$ python3 -q
>>> import numpy as np
>>> import numpy.linalg as la
>>> np.set_printoptions(precision=2, suppress=True, linewidth=200, legacy="1.25")
>>> def rnd(a):
...     return np.round(a, 2) + 0
... 
>>> Y = np.array([[1, 1], [1, -1]])
>>> rng = np.random.default_rng(73)
>>> F = np.kron(Y, np.kron(Y, Y))[rng.permutation(8)][:4]
>>> F
array([[ 1,  1,  1,  1, -1, -1, -1, -1],
       [ 1, -1, -1,  1,  1, -1, -1,  1],
       [ 1, -1,  1, -1, -1,  1, -1,  1],
       [ 1,  1, -1, -1, -1, -1,  1,  1]])
>>> Y = np.array([[-2, 1, 0],
...     [-2, -2, 0],
...     [2, 2, 2],
...     [0, -1, 2],
...     [0, 2, 1],
...     [-1, 0, 0],
...     [-1, 1, -2],
...     [-1, 2, 2]])
>>> np.einsum("ij->j", F)
array([ 4,  0,  0,  0, -2, -2, -2,  2])
>>> Y.T @ F.T
array([[ 1, -1,  1, -7],
       [-5,  3,  5, -1],
       [ 3,  5,  3, -5]])
>>> np.einsum("ik,kj->ji", F, Y)
array([[ 1, -1,  1, -7],
       [-5,  3,  5, -1],
       [ 3,  5,  3, -5]])
>>> la.matrix_rank(np.vstack([F, Y.T]))
7
>>> la.matrix_rank(F @ Y)
3
>>> Y = F[0, 0] * F[1:] - np.outer(F[1:, 0], F[0])
>>> Y
array([[ 0, -2, -2,  0,  2,  0,  0,  2],
       [ 0, -2,  0, -2,  0,  2,  0,  2],
       [ 0,  0, -2, -2,  0,  0,  2,  2]])
>>> la.matrix_rank(Y), la.matrix_rank(F)
(3, 4)
>>> F[:, 0] / F[0, 0]
array([1., 1., 1., 1.])
>>> np.flatnonzero(~Y.round(6).any(axis=1))
array([], dtype=int64)
>>> Q, _ = la.qr(np.array([[0.4], [0.1], [-1.0], [2.2], [-0.4], [0.4], [0.2]]))
>>> X = Q @ Q.T
>>> rnd(X)
array([[ 0.03,  0.01, -0.06,  0.14, -0.03,  0.03,  0.01],
       [ 0.01,  0.  , -0.02,  0.03, -0.01,  0.01,  0.  ],
       [-0.06, -0.02,  0.16, -0.35,  0.06, -0.06, -0.03],
       [ 0.14,  0.03, -0.35,  0.76, -0.14,  0.14,  0.07],
       [-0.03, -0.01,  0.06, -0.14,  0.03, -0.03, -0.01],
       [ 0.03,  0.01, -0.06,  0.14, -0.03,  0.03,  0.01],
       [ 0.01,  0.  , -0.03,  0.07, -0.01,  0.01,  0.01]])
>>> np.abs(np.diag(la.qr(X)[1])) > 1e-9
array([ True, False, False, False, False, False, False])
>>> rnd(X @ la.pinv(X) @ X)
array([[ 0.03,  0.01, -0.06,  0.14, -0.03,  0.03,  0.01],
       [ 0.01,  0.  , -0.02,  0.03, -0.01,  0.01,  0.  ],
       [-0.06, -0.02,  0.16, -0.35,  0.06, -0.06, -0.03],
       [ 0.14,  0.03, -0.35,  0.76, -0.14,  0.14,  0.07],
       [-0.03, -0.01,  0.06, -0.14,  0.03, -0.03, -0.01],
       [ 0.03,  0.01, -0.06,  0.14, -0.03,  0.03,  0.01],
       [ 0.01,  0.  , -0.03,  0.07, -0.01,  0.01,  0.01]])
>>> np.unique(X.round(6), axis=0).shape
(6, 7)
>>> np.allclose(X[:-1].T @ la.lstsq(X[:-1].T, X[-1])[0], X[-1])
True
>>> rnd(np.trace(la.pinv(X) @ X))
1.0
>>> la.lstsq(X[:-1].T, X[-1])[2]
1
>>> def softmax(z):
...     e = np.exp(z - z.max(axis=-1, keepdims=True))
...     return e / e.sum(axis=-1, keepdims=True)
... 
>>> rnd(softmax(X[0] + 5))
array([0.14, 0.14, 0.13, 0.16, 0.14, 0.14, 0.14])
>>> rnd(softmax(10 * X[0]))
array([0.13, 0.11, 0.05, 0.4 , 0.08, 0.13, 0.11])
>>> rnd(softmax(X).sum(axis=1))
array([1., 1., 1., 1., 1., 1., 1.])
>>> S = X @ X.T / np.sqrt(7)
>>> rnd(softmax(S))
array([[0.14, 0.14, 0.14, 0.15, 0.14, 0.14, 0.14],
       [0.14, 0.14, 0.14, 0.14, 0.14, 0.14, 0.14],
       [0.14, 0.14, 0.15, 0.13, 0.15, 0.14, 0.14],
       [0.14, 0.14, 0.12, 0.18, 0.13, 0.14, 0.14],
       [0.14, 0.14, 0.15, 0.14, 0.15, 0.14, 0.14],
       [0.14, 0.14, 0.14, 0.15, 0.14, 0.14, 0.14],
       [0.14, 0.14, 0.14, 0.15, 0.14, 0.14, 0.14]])
>>> softmax(S).round(6).argmax(axis=1)
array([3, 3, 2, 3, 2, 3, 3])
>>> rnd(softmax(S)[0] @ X)
array([ 0.02,  0.  , -0.05,  0.1 , -0.02,  0.02,  0.01])
>>> U, sig, vt = la.svd(X)
>>> np.argmax(sig[:-1] / (sig[1:] + 1e-6)) + 1
1
>>> rnd(sig)
array([1., 0., 0., 0., 0., 0., 0.])
>>> Y = U[:, :1] @ np.diag(sig[:1]) @ vt[:1]
>>> rnd(np.abs(X - Y).max())
0.0
>>> rnd(la.norm(X - Y, 2)), rnd(sig[1])
(0.0, 0.0)
>>> rnd(la.norm(X - Y) / la.norm(X))
0.0
>>> la.matrix_rank(Y)
1
>>> U, sig, vt = la.svd(X)
>>> vecs = vt[:(sig > 1e-8).sum()]
>>> x = X[4] + -1 * X[3] + rng.integers(2) * np.eye(7)[4]
>>> rnd(x)
array([-0.16, -0.04,  0.41, -0.9 ,  0.16, -0.16, -0.08])
>>> rnd(np.diag(vecs.T @ vecs))
array([0.03, 0.  , 0.16, 0.76, 0.03, 0.03, 0.01])
>>> rnd(vecs.T @ vecs)
array([[ 0.03,  0.01, -0.06,  0.14, -0.03,  0.03,  0.01],
       [ 0.01,  0.  , -0.02,  0.03, -0.01,  0.01,  0.  ],
       [-0.06, -0.02,  0.16, -0.35,  0.06, -0.06, -0.03],
       [ 0.14,  0.03, -0.35,  0.76, -0.14,  0.14,  0.07],
       [-0.03, -0.01,  0.06, -0.14,  0.03, -0.03, -0.01],
       [ 0.03,  0.01, -0.06,  0.14, -0.03,  0.03,  0.01],
       [ 0.01,  0.  , -0.03,  0.07, -0.01,  0.01,  0.01]])
>>> K = 2 * np.eye(5) + np.ones((5, 5))
>>> K
array([[3., 1., 1., 1., 1.],
       [1., 3., 1., 1., 1.],
       [1., 1., 3., 1., 1.],
       [1., 1., 1., 3., 1.],
       [1., 1., 1., 1., 3.]])
>>> vals, vecs = la.eigh(K)
>>> x = np.array([-6, 3, -4, 0, -6])
>>> rnd(vecs * np.maximum(vals, 0) @ vecs.T)
array([[3., 1., 1., 1., 1.],
       [1., 3., 1., 1., 1.],
       [1., 1., 3., 1., 1.],
       [1., 1., 1., 3., 1.],
       [1., 1., 1., 1., 3.]])
>>> x @ K @ x
363.0
>>> rnd(vecs * np.sqrt(vals) @ vecs.T)
array([[1.66, 0.25, 0.25, 0.25, 0.25],
       [0.25, 1.66, 0.25, 0.25, 0.25],
       [0.25, 0.25, 1.66, 0.25, 0.25],
       [0.25, 0.25, 0.25, 1.66, 0.25],
       [0.25, 0.25, 0.25, 0.25, 1.66]])
>>> (np.sign(vecs[:, -1].round(6)) == np.sign(vecs[0, -1].round(6))).astype(int)
array([1, 1, 1, 1, 1])
>>> np.abs(K).sum(axis=1).max(), np.abs(vals).max()
(7.0, 7.0)
>>> rnd(x @ K @ x / (x @ x)), rnd(vals[0]), vals[-1]
(3.74, 2.0, 7.0)
>>> K @ np.ones(5)
array([7., 7., 7., 7., 7.])
>>> np.sort(np.abs(np.fft.fft(K[0]))), rnd(np.sort(la.svd(K, compute_uv=False)))
(array([2., 2., 2., 2., 7.]), array([2., 2., 2., 2., 7.]))
>>> cov = K.T @ K
>>> np.allclose(cov, cov.T)
True
>>> rnd(la.svd(K, compute_uv=False) ** 2)
array([49.,  4.,  4.,  4.,  4.])
>>> np.diag(cov)
array([13., 13., 13., 13., 13.])
>>> np.trace(cov), (K ** 2).sum()
(65.0, 65.0)
>>> (K @ K.T).shape
(5, 5)
>>> cov
array([[13.,  9.,  9.,  9.,  9.],
       [ 9., 13.,  9.,  9.,  9.],
       [ 9.,  9., 13.,  9.,  9.],
       [ 9.,  9.,  9., 13.,  9.],
       [ 9.,  9.,  9.,  9., 13.]])
>>> Q, vecs = la.qr(K[:, :4])[0], la.qr(K[:, 4:])[0]
>>> sig = la.svd(Q.T @ vecs, compute_uv=False)
>>> (sig > 0.9).sum()
0
>>> rnd(np.degrees(np.arccos(sig.clip(0, 1))))
array([37.87])
>>> E = np.loadtxt("data.csv", delimiter=",")
>>> E
array([[  3.83,  -7.93,   3.92,   0.01,   2.01,   4.07,  -4.31],
       [  8.08,   9.95,   7.8 ,  13.06,   3.87,   7.92,   5.02],
       [  6.03,   0.  ,   6.01,   5.97,   2.81,   5.97,   0.12],
       [  1.84,  -5.94,   1.92,  -1.  ,   0.97,   1.84,  -2.97],
       [ -5.96,  -0.01,  -6.03,  -6.12,  -2.99,  -6.11,   0.04],
       [-10.1 ,  -5.92,  -9.77, -13.11,  -4.91, -10.01,  -3.  ]])
>>> x = np.array([-9, -6, 4, 7, 0, 6, 6])
>>> (E @ x).argmax()
1
>>> rnd(E @ x)
array([ 27.42,  67.84,  48.1 ,  12.98, -49.68, -82.49])
>>> rnd((E * x).sum(axis=1))
array([ 27.42,  67.84,  48.1 ,  12.98, -49.68, -82.49])
>>> rnd(E @ np.ones(7))
array([  1.6 ,  55.7 ,  26.91,  -3.34, -27.18, -56.82])
>>> rnd(np.einsum("ij,j->i", E, x))
array([ 27.42,  67.84,  48.1 ,  12.98, -49.68, -82.49])
>>> la.norm(E @ x) <= la.norm(E, 2) * la.norm(x) + 1e-9
True
>>> u = np.array([1, 3, 4])
>>> rnd(np.convolve(E[0], u))
array([  3.83,   3.56,  -4.55, -19.95,  17.72,  10.14,  15.94,   3.35, -17.24])
>>> rnd(np.correlate(E[0], E[4], "full"))
array([  0.15, -23.72,  37.16, -23.68,  13.74,  11.64, -77.5 ,  49.03, -47.51,   1.76,  13.97, -24.21,  25.69])
>>> U, sig, vt = la.svd(E)
>>> rnd(sig)
array([35.94, 15.5 ,  0.31,  0.16,  0.11,  0.07])
>>> Y = U[:, :2] @ np.diag(sig[:2]) @ vt[:2]
>>> rnd(la.norm(E - Y) / la.norm(E))
0.01
>>> rnd(la.norm(E - Y, 2)), rnd(sig[2])
(0.31, 0.31)
>>> rnd(la.norm(X, 2))
1.0
>>> rnd(la.norm(X) ** 2 / la.norm(X, 2) ** 2)
1.0
>>> rnd(la.norm(X[5], 1)), rnd(la.norm(X[5], np.inf))
(0.3, 0.14)
>>> rnd(la.norm(X[5] - X[4]))
0.32
>>> la.norm(X, axis=1).argmax()
3
>>> rnd(la.norm(X, 1)), rnd(la.norm(X, np.inf))
(1.62, 1.62)
>>> rnd(la.norm(X, axis=0))
array([0.16, 0.04, 0.4 , 0.87, 0.16, 0.16, 0.08])
>>> rnd(la.norm(X, axis=1))
array([0.16, 0.04, 0.4 , 0.87, 0.16, 0.16, 0.08])
>>> Y = E / la.norm(E, axis=1)
Traceback (most recent call last):
  File "<python-input-98>", line 1, in <module>
    Y = E / la.norm(E, axis=1)
        ~~^~~~~~~~~~~~~~~~~~~~
ValueError: operands could not be broadcast together with shapes (6,7) (6,) 
>>> Y = E / la.norm(E, axis=1, keepdims=True)
>>> cov = Y @ Y.T
>>> rnd(la.norm(Y, axis=1))
array([1., 1., 1., 1., 1., 1.])
>>> rnd(cov[4])
array([-0.54, -0.84, -1.  , -0.33,  1.  ,  0.95])
>>> rnd(cov)
array([[ 1.  ,  0.  ,  0.54,  0.97, -0.54, -0.25],
       [ 0.  ,  1.  ,  0.84, -0.23, -0.84, -0.97],
       [ 0.54,  0.84,  1.  ,  0.32, -1.  , -0.95],
       [ 0.97, -0.23,  0.32,  1.  , -0.33, -0.02],
       [-0.54, -0.84, -1.  , -0.33,  1.  ,  0.95],
       [-0.25, -0.97, -0.95, -0.02,  0.95,  1.  ]])
>>> (np.abs(cov) > 0.9).astype(int)
array([[1, 0, 0, 1, 0, 0],
       [0, 1, 0, 0, 0, 1],
       [0, 0, 1, 0, 1, 1],
       [1, 0, 0, 1, 0, 0],
       [0, 0, 1, 0, 1, 1],
       [0, 1, 1, 0, 1, 1]])
>>> (cov - 2 * np.eye(6)).round(6).argmax(axis=1)
array([3, 2, 1, 0, 5, 4])
>>> np.argwhere(np.triu(np.abs(cov) > 0.95, 1))
array([[0, 3],
       [1, 5],
       [2, 4],
       [2, 5],
       [4, 5]])
>>> data = np.load("arr.npy")
>>> data
array([[ 4,  4,  4],
       [ 4,  8,  8],
       [ 4,  8, 12]])
>>> x = np.array([0, 2, 0])
>>> h1 = np.maximum(data @ x, 0)
>>> np.maximum(data @ (3 * x), 0)
array([24, 48, 48])
>>> np.maximum(data @ x, 0) - np.maximum(-data @ x, 0)
array([ 8, 16, 16])
>>> h1
array([ 8, 16, 16])
>>> data.T @ h1
array([160, 288, 352])
>>> vals, vecs = la.eigvalsh(data)
Traceback (most recent call last):
  File "<python-input-115>", line 1, in <module>
    vals, vecs = la.eigvalsh(data)
    ^^^^^^^^^^
ValueError: too many values to unpack (expected 2)
>>> vals, vecs = la.eigh(data)
>>> rnd(vals)
array([ 1.23,  2.57, 20.2 ])
>>> rnd(vals.sum()), np.trace(data)
(24.0, 24)
>>> rnd(la.eigvalsh(data + -2 * np.eye(3)))
array([-0.77,  0.57, 18.2 ])
>>> (vals > 1e-8).sum(), (vals < -1e-8).sum()
(3, 0)
